$ ipython --no-banner

In [1]: import numpy as np

In [2]: np.set_printoptions(suppress=True, linewidth=140)

In [3]: data = np.loadtxt("arr.csv", delimiter=",")

In [4]: data
Out[4]: 
array([[  5.,  10., -15.,   0.,   5.],
       [  4.,   8., -12.,   0.,   4.],
       [  3.,   6.,  -9.,   0.,   3.]])

In [5]: rank = np.linalg.matrix_rank(data)

In [6]: rank
Out[6]: np.int64(1)

In [7]: ns = np.linalg.svd(data)[2][rank:].T

In [8]: [int(np.linalg.matrix_rank(data[:, :j + 1])) for j in range(5)]
Out[8]: [1, 1, 1, 1, 1]

In [9]: np.linalg.matrix_rank(data.T @ data), np.linalg.matrix_rank(data @ data.T)
Out[9]: (np.int64(1), np.int64(1))

In [10]: np.round(data @ ns, 2) + 0
Out[10]: 
array([[0., 0., 0., 0.],
       [0., 0., 0., 0.],
       [0., 0., 0., 0.]])

In [11]: np.round(ns @ ns.T, 2)
Out[11]: 
array([[ 0.93, -0.13,  0.2 ,  0.  , -0.07],
       [-0.13,  0.73,  0.4 ,  0.  , -0.13],
       [ 0.2 ,  0.4 ,  0.4 ,  0.  ,  0.2 ],
       [ 0.  ,  0.  ,  0.  ,  1.  ,  0.  ],
       [-0.07, -0.13,  0.2 ,  0.  ,  0.93]])

In [12]: [int(np.linalg.matrix_rank(np.delete(data, i, axis=0))) for i in range(3)]
Out[12]: [1, 1, 1]

In [13]: J = np.array([[6, 8, 0, 6], [6, 6, 8, 0], [0, 6, 6, 8], [8, 0, 6, 6]])

In [14]: u = np.array([2, -1, -1])

In [15]: np.convolve(J[1], u)
Out[15]: array([ 12,   6,   4, -14,  -8,   0])

In [16]: np.array([np.convolve(row, u, "same") for row in J])
Out[16]: 
array([[ 10, -14,   4,  -6],
       [  6,   4, -14,  -8],
       [ 12,   6,   4, -14],
       [ -8,   4,   6, -12]])

In [17]: J @ J
Out[17]: 
array([[132,  96, 100,  72],
       [ 72, 132,  96, 100],
       [100,  72, 132,  96],
       [ 96, 100,  72, 132]])

In [18]: round(np.linalg.det(J), 2)
Out[18]: np.float64(-6400.0)

In [19]: (J + J.T) / 2
Out[19]: 
array([[6., 7., 0., 7.],
       [7., 6., 7., 0.],
       [0., 7., 6., 7.],
       [7., 0., 7., 6.]])

In [20]: np.allclose(J @ J.T, J.T @ J)
Out[20]: True

In [21]: np.allclose(J, J.T)
Out[21]: False

In [22]: vec = np.array([-1, -1, 2, 2])

In [23]: J @ vec
Out[23]: array([-2,  4, 22, 16])

In [24]: (J @ vec).argmax()
Out[24]: np.int64(2)

In [25]: np.linalg.norm(J @ vec) <= np.linalg.norm(J, 2) * np.linalg.norm(vec) + 1e-9
Out[25]: np.True_

In [26]: J * vec
Out[26]: 
array([[-6, -8,  0, 12],
       [-6, -6, 16,  0],
       [ 0, -6, 12, 16],
       [-8,  0, 12, 12]])

In [27]: (J * vec).sum(axis=1)
Out[27]: array([-2,  4, 22, 16])

In [28]: np.sign((J @ vec).round(6))
Out[28]: array([-1,  1,  1,  1])
